$ ipython --no-banner

In [1]: import numpy as np

In [2]: import numpy.linalg as la

In [3]: np.set_printoptions(precision=3, suppress=True, linewidth=200, sign=" ")

In [4]: def rd(a):
   ...:     return np.round(a, 3) + 0
   ...: 

In [5]: mat = np.array([[1, 1, 1, 1, 1, 1, 1, 1],
   ...:     [1, -1, -1, 1, 1, -1, -1, 1],
   ...:     [1, 1, -1, -1, 1, 1, -1, -1],
   ...:     [1, -1, 1, -1, -1, 1, -1, 1]])

In [6]: M2 = mat[0, 0] * mat[1:] - np.outer(mat[1:, 0], mat[0])

In [7]: M2
Out[7]: 
array([[ 0, -2, -2,  0,  0, -2, -2,  0],
       [ 0,  0, -2, -2,  0,  0, -2, -2],
       [ 0, -2,  0, -2, -2,  0, -2,  0]])

In [8]: np.flatnonzero(~M2.round(6).any(axis=1))
Out[8]: array([], dtype=int64)

In [9]: print(mat[:, 0] / mat[0, 0])
[ 1.  1.  1.  1.]

In [10]: T = np.stack([mat, -2 * mat, mat[::-1]])

In [11]: (T @ mat.T).shape
Out[11]: (3, 4, 4)

In [12]: T.sum(axis=0)
Out[12]: 
array([[ 0, -2,  0, -2, -2,  0, -2,  0],
       [ 0,  2,  0, -2,  0,  2,  0, -2],
       [ 0, -2,  0,  2,  0, -2,  0,  2],
       [ 0,  2,  0,  2,  2,  0,  2,  0]])

In [13]: print(rd(la.norm(T, axis=(1, 2))))
[  5.657  11.314   5.657]

In [14]: T.shape
Out[14]: (3, 4, 8)

In [15]: t = np.radians(30)

In [16]: R = np.eye(8)

In [17]: R[7, 7] = R[3, 3] = np.cos(t)

In [18]: R[7, 3], R[3, 7] = -np.sin(t), np.sin(t)

In [19]: rd(R)
Out[19]: 
array([[ 1.   ,  0.   ,  0.   ,  0.   ,  0.   ,  0.   ,  0.   ,  0.   ],
       [ 0.   ,  1.   ,  0.   ,  0.   ,  0.   ,  0.   ,  0.   ,  0.   ],
       [ 0.   ,  0.   ,  1.   ,  0.   ,  0.   ,  0.   ,  0.   ,  0.   ],
       [ 0.   ,  0.   ,  0.   ,  0.866,  0.   ,  0.   ,  0.   ,  0.5  ],
       [ 0.   ,  0.   ,  0.   ,  0.   ,  1.   ,  0.   ,  0.   ,  0.   ],
       [ 0.   ,  0.   ,  0.   ,  0.   ,  0.   ,  1.   ,  0.   ,  0.   ],
       [ 0.   ,  0.   ,  0.   ,  0.   ,  0.   ,  0.   ,  1.   ,  0.   ],
       [ 0.   ,  0.   ,  0.   , -0.5  ,  0.   ,  0.   ,  0.   ,  0.866]])

In [20]: M2 = mat @ R.T

In [21]: np.allclose(mat @ mat.T, M2 @ M2.T)
Out[21]: True

In [22]: feats = np.load("out12.npy")

In [23]: feats
Out[23]: 
array([[ 3,  2, -3,  2,  1, -2,  2],
       [ 6,  5,  0,  5,  4,  1,  5],
       [ 6,  5,  0,  5,  4,  1,  5],
       [ 3,  2, -3,  2,  1, -2,  2],
       [ 4,  3, -2,  3,  2, -1,  3],
       [ 6,  5,  0,  5,  4,  1,  5],
       [ 4,  3, -2,  3,  2, -1,  3]])

In [24]: Uu, sig, vt = la.svd(feats)

In [25]: rd(sig)
Out[25]: array([ 22.881,   5.87 ,   0.   ,   0.   ,   0.   ,   0.   ,   0.   ])

In [26]: M2 = Uu[:, :2] @ np.diag(sig[:2]) @ vt[:2]

In [27]: rd(la.norm(feats - M2, 2)), rd(sig[2])
Out[27]: (np.float64(0.0), np.float64(0.0))

In [28]: la.matrix_rank(M2)
Out[28]: np.int64(2)

In [29]: rd(M2)
Out[29]: 
array([[ 3.,  2., -3.,  2.,  1., -2.,  2.],
       [ 6.,  5.,  0.,  5.,  4.,  1.,  5.],
       [ 6.,  5.,  0.,  5.,  4.,  1.,  5.],
       [ 3.,  2., -3.,  2.,  1., -2.,  2.],
       [ 4.,  3., -2.,  3.,  2., -1.,  3.],
       [ 6.,  5.,  0.,  5.,  4.,  1.,  5.],
       [ 4.,  3., -2.,  3.,  2., -1.,  3.]])

In [30]: print(rd(la.norm(feats - M2) / la.norm(feats)))
0.0

In [31]: la.matrix_rank(feats, rtol=0.05)
Out[31]: np.int64(2)

In [32]: Uu, sig, vt = la.svd(feats, full_matrices=False)

In [33]: (sig > 1e-8).sum()
Out[33]: np.int64(2)

In [34]: rd(np.cumsum(sig ** 2) / np.sum(sig ** 2))
Out[34]: array([ 0.938,  1.   ,  1.   ,  1.   ,  1.   ,  1.   ,  1.   ])

In [35]: print(Uu.shape, sig.shape, vt.shape)
(7, 7) (7,) (7, 7)

In [36]: np.abs(Uu[:, 0]).round(6).argmax()
Out[36]: np.int64(1)

In [37]: print(rd(sig))
[ 22.881   5.87    0.      0.      0.      0.      0.   ]

In [38]: rd(np.sqrt((sig ** 2).sum())), rd(la.norm(feats))
Out[38]: (np.float64(23.622), np.float64(23.622))

In [39]: print(rd(np.abs(vt[0])))
[ 0.549  0.439  0.11   0.439  0.329  0.     0.439]

In [40]: G = feats.T @ feats

In [41]: print(np.diag(G))
[ 158  101   26  101   58   13  101]

In [42]: (feats @ feats.T).shape
Out[42]: (7, 7)

In [43]: np.trace(G), (feats ** 2).sum()
Out[43]: (np.int64(558), np.int64(558))

In [44]: rk = la.matrix_rank(feats)

In [45]: rk
Out[45]: np.int64(2)

In [46]: null = la.svd(feats)[2][rk:].T

In [47]: null.shape
Out[47]: (7, 5)

In [48]: la.matrix_rank(feats.T @ feats), la.matrix_rank(feats @ feats.T)
Out[48]: (np.int64(2), np.int64(2))

In [49]: [int(la.matrix_rank(np.delete(feats, i, axis=0))) for i in range(7)]
Out[49]: [2, 2, 2, 2, 2, 2, 2]

In [50]: print(np.allclose(feats[:-1].T @ la.lstsq(feats[:-1].T, feats[-1])[0], feats[-1]))
True

In [51]: rd(np.trace(la.pinv(feats) @ feats))
Out[51]: np.float64(2.0)

In [52]: print(np.abs(np.diag(la.qr(feats)[1])) > 1e-9)
[ True  True False False False False False]

In [53]: W0 = np.load("w.npy")

In [54]: W0
Out[54]: 
array([[ 1.   ,  0.2  ,  0.04 ,  0.008,  0.002,  0.   ,  0.   ,  0.   ],
       [ 0.2  ,  1.   ,  0.2  ,  0.04 ,  0.008,  0.002,  0.   ,  0.   ],
       [ 0.04 ,  0.2  ,  1.   ,  0.2  ,  0.04 ,  0.008,  0.002,  0.   ],
       [ 0.008,  0.04 ,  0.2  ,  1.   ,  0.2  ,  0.04 ,  0.008,  0.002],
       [ 0.002,  0.008,  0.04 ,  0.2  ,  1.   ,  0.2  ,  0.04 ,  0.008],
       [ 0.   ,  0.002,  0.008,  0.04 ,  0.2  ,  1.   ,  0.2  ,  0.04 ],
       [ 0.   ,  0.   ,  0.002,  0.008,  0.04 ,  0.2  ,  1.   ,  0.2  ],
       [ 0.   ,  0.   ,  0.   ,  0.002,  0.008,  0.04 ,  0.2  ,  1.   ]])

In [55]: # symmetric, so the eigenvalues are real

In [56]: rng = np.random.default_rng(98)

In [57]: M2 = feats + rng.integers(-2, 3, (7, 2)) @ rng.integers(-2, 3, (2, 7))

In [58]: M2
Out[58]: 
array([[-1,  2, -8, -1,  1, -5, -2],
       [ 2,  1, -3,  0,  0, -4,  5],
       [10,  7,  4,  9,  6,  5,  7],
       [ 5,  7, -3,  6,  6,  2, -1],
       [ 8,  1,  4,  5,  0,  1,  9],
       [ 8,  8,  1,  8,  7,  4,  4],
       [ 6,  4,  0,  5,  3,  1,  4]])

In [59]: rd(la.svd(M2 - feats, compute_uv=False))
Out[59]: array([ 19.092,  12.39 ,   0.   ,   0.   ,   0.   ,   0.   ,   0.   ])

In [60]: print(np.abs(M2 - feats).sum(axis=1))
[ 19  25  22  23  24  16  11]

In [61]: ev, vecs = la.eigh(W0)

In [62]: rd(ev)
Out[62]: array([ 0.679,  0.716,  0.782,  0.879,  1.007,  1.162,  1.323,  1.451])

In [63]: rd(vecs.T @ vecs)
Out[63]: 
array([[ 1.,  0.,  0.,  0.,  0.,  0.,  0.,  0.],
       [ 0.,  1.,  0.,  0.,  0.,  0.,  0.,  0.],
       [ 0.,  0.,  1.,  0.,  0.,  0.,  0.,  0.],
       [ 0.,  0.,  0.,  1.,  0.,  0.,  0.,  0.],
       [ 0.,  0.,  0.,  0.,  1.,  0.,  0.,  0.],
       [ 0.,  0.,  0.,  0.,  0.,  1.,  0.,  0.],
       [ 0.,  0.,  0.,  0.,  0.,  0.,  1.,  0.],
       [ 0.,  0.,  0.,  0.,  0.,  0.,  0.,  1.]])

In [64]: rd(vecs.T @ W0 @ vecs)
Out[64]: 
array([[ 0.679,  0.   ,  0.   ,  0.   ,  0.   ,  0.   ,  0.   ,  0.   ],
       [ 0.   ,  0.716,  0.   ,  0.   ,  0.   ,  0.   ,  0.   ,  0.   ],
       [ 0.   ,  0.   ,  0.782,  0.   ,  0.   ,  0.   ,  0.   ,  0.   ],
       [ 0.   ,  0.   ,  0.   ,  0.879,  0.   ,  0.   ,  0.   ,  0.   ],
       [ 0.   ,  0.   ,  0.   ,  0.   ,  1.007,  0.   ,  0.   ,  0.   ],
       [ 0.   ,  0.   ,  0.   ,  0.   ,  0.   ,  1.162,  0.   ,  0.   ],
       [ 0.   ,  0.   ,  0.   ,  0.   ,  0.   ,  0.   ,  1.323,  0.   ],
       [ 0.   ,  0.   ,  0.   ,  0.   ,  0.   ,  0.   ,  0.   ,  1.451]])

In [65]: rd(la.svd(W0, compute_uv=False))
Out[65]: array([ 1.451,  1.323,  1.162,  1.007,  0.879,  0.782,  0.716,  0.679])

In [66]: X = np.array([[-2, -1, 2, 2, 2, -3],
    ...:     [2, -3, 2, -3, 0, -1],
    ...:     [-1, 0, 1, -3, 2, -1],
    ...:     [-1, 2, -3, 3, 3, -3],
    ...:     [2, -3, 2, -2, 1, -3],
    ...:     [-1, -3, -2, -3, -2, -2],
    ...:     [3, -1, -1, -1, 3, 2],
    ...:     [-2, 0, 0, -3, 1, -2],
    ...:     [2, 3, -3, 1, -1, 3]])

In [67]: X[:, 0] = 3 * X[:, 1]

In [68]: X
Out[68]: 
array([[-3, -1,  2,  2,  2, -3],
       [-9, -3,  2, -3,  0, -1],
       [ 0,  0,  1, -3,  2, -1],
       [ 6,  2, -3,  3,  3, -3],
       [-9, -3,  2, -2,  1, -3],
       [-9, -3, -2, -3, -2, -2],
       [-3, -1, -1, -1,  3,  2],
       [ 0,  0,  0, -3,  1, -2],
       [ 9,  3, -3,  1, -1,  3]])

In [69]: # rank 5

In [70]: rd(la.norm(X, axis=0))
Out[70]: array([ 19.442,   6.481,   6.   ,   7.416,   5.745,   7.071])

In [71]: print(X[7] @ X[6])
2

In [72]: rd(la.norm(X, axis=1))
Out[72]: array([  5.568,  10.198,   3.873,   8.718,  10.392,  10.536,   5.   ,   3.742,  10.488])

In [73]: print(rd(la.norm(X[7] - X[6])))
5.916

In [74]: rd(la.norm(X, 2))
Out[74]: np.float64(21.682)

In [75]: Uu, sig, vt = la.svd(X)

In [76]: np.argmax(sig[:-1] / (sig[1:] + 1e-6)) + 1
Out[76]: np.int64(5)

In [77]: M2 = Uu[:, :5] @ np.diag(sig[:5]) @ vt[:5]

In [78]: rd(la.norm(X - M2) / la.norm(X))
Out[78]: np.float64(0.0)

In [79]: rd(np.abs(X - M2).max())
Out[79]: np.float64(0.0)

In [80]: print(la.matrix_rank(X, rtol=0.05))
5

In [81]: rd(M2)
Out[81]: 
array([[-3., -1.,  2.,  2.,  2., -3.],
       [-9., -3.,  2., -3.,  0., -1.],
       [ 0.,  0.,  1., -3.,  2., -1.],
       [ 6.,  2., -3.,  3.,  3., -3.],
       [-9., -3.,  2., -2.,  1., -3.],
       [-9., -3., -2., -3., -2., -2.],
       [-3., -1., -1., -1.,  3.,  2.],
       [ 0.,  0.,  0., -3.,  1., -2.],
       [ 9.,  3., -3.,  1., -1.,  3.]])

In [82]: la.lstsq(X[:-1].T, X[-1])[2]
Out[82]: np.int32(5)

In [83]: rd(np.trace(la.pinv(X) @ X))
Out[83]: np.float64(5.0)

In [84]: np.unique(X.round(6), axis=0).shape
Out[84]: (9, 6)

In [85]: np.abs(np.diag(la.qr(X)[1])) > 1e-9
Out[85]: array([ True, False,  True,  True,  True,  True])

In [86]: t = np.radians(36)

In [87]: R = np.eye(6)

In [88]: R[0, 0] = R[5, 5] = np.cos(t)

In [89]: R[0, 5], R[5, 0] = -np.sin(t), np.sin(t)

In [90]: rd(R)
Out[90]: 
array([[ 0.809,  0.   ,  0.   ,  0.   ,  0.   , -0.588],
       [ 0.   ,  1.   ,  0.   ,  0.   ,  0.   ,  0.   ],
       [ 0.   ,  0.   ,  1.   ,  0.   ,  0.   ,  0.   ],
       [ 0.   ,  0.   ,  0.   ,  1.   ,  0.   ,  0.   ],
       [ 0.   ,  0.   ,  0.   ,  0.   ,  1.   ,  0.   ],
       [ 0.588,  0.   ,  0.   ,  0.   ,  0.   ,  0.809]])

In [91]: M2 = X @ R.T

In [92]: np.allclose(la.norm(X, axis=1), la.norm(M2, axis=1))
Out[92]: True

In [93]: rd(la.svd(X, compute_uv=False)), rd(la.svd(M2, compute_uv=False))
Out[93]: 
(array([ 21.682,   7.356,   5.301,   4.898,   4.207,   0.   ]),
 array([ 21.682,   7.356,   5.301,   4.898,   4.207,   0.   ]))

In [94]: rd(la.det(R)), rd(np.trace(R))
Out[94]: (np.float64(1.0), np.float64(5.618))

In [95]: m1 = np.load("run10.npy")

In [96]: print(m1)
[[ 8 -9  7]
 [13 -4 12]
 [ 8 -9  7]]

In [97]: # rows 0 and 2 are equal

In [98]: rk = la.matrix_rank(m1)

In [99]: rk
Out[99]: np.int64(2)

In [100]: null = la.svd(m1)[2][rk:].T

In [101]: rd(null[:, 0] / null[np.abs(null[:, 0]).round(6).argmax(), 0])
Out[101]: array([-0.941, -0.059,  1.   ])

In [102]: la.matrix_rank(m1.T @ m1), la.matrix_rank(m1 @ m1.T)
Out[102]: (np.int64(2), np.int64(2))

In [103]: np.kron(np.eye(2, dtype=int), m1)
Out[103]: 
array([[ 8, -9,  7,  0,  0,  0],
       [13, -4, 12,  0,  0,  0],
       [ 8, -9,  7,  0,  0,  0],
       [ 0,  0,  0,  8, -9,  7],
       [ 0,  0,  0, 13, -4, 12],
       [ 0,  0,  0,  8, -9,  7]])

In [104]: np.einsum("ij,ji->", m1, m1)
Out[104]: np.int64(-209)

In [105]: np.einsum("ii->", m1)
Out[105]: np.int64(11)
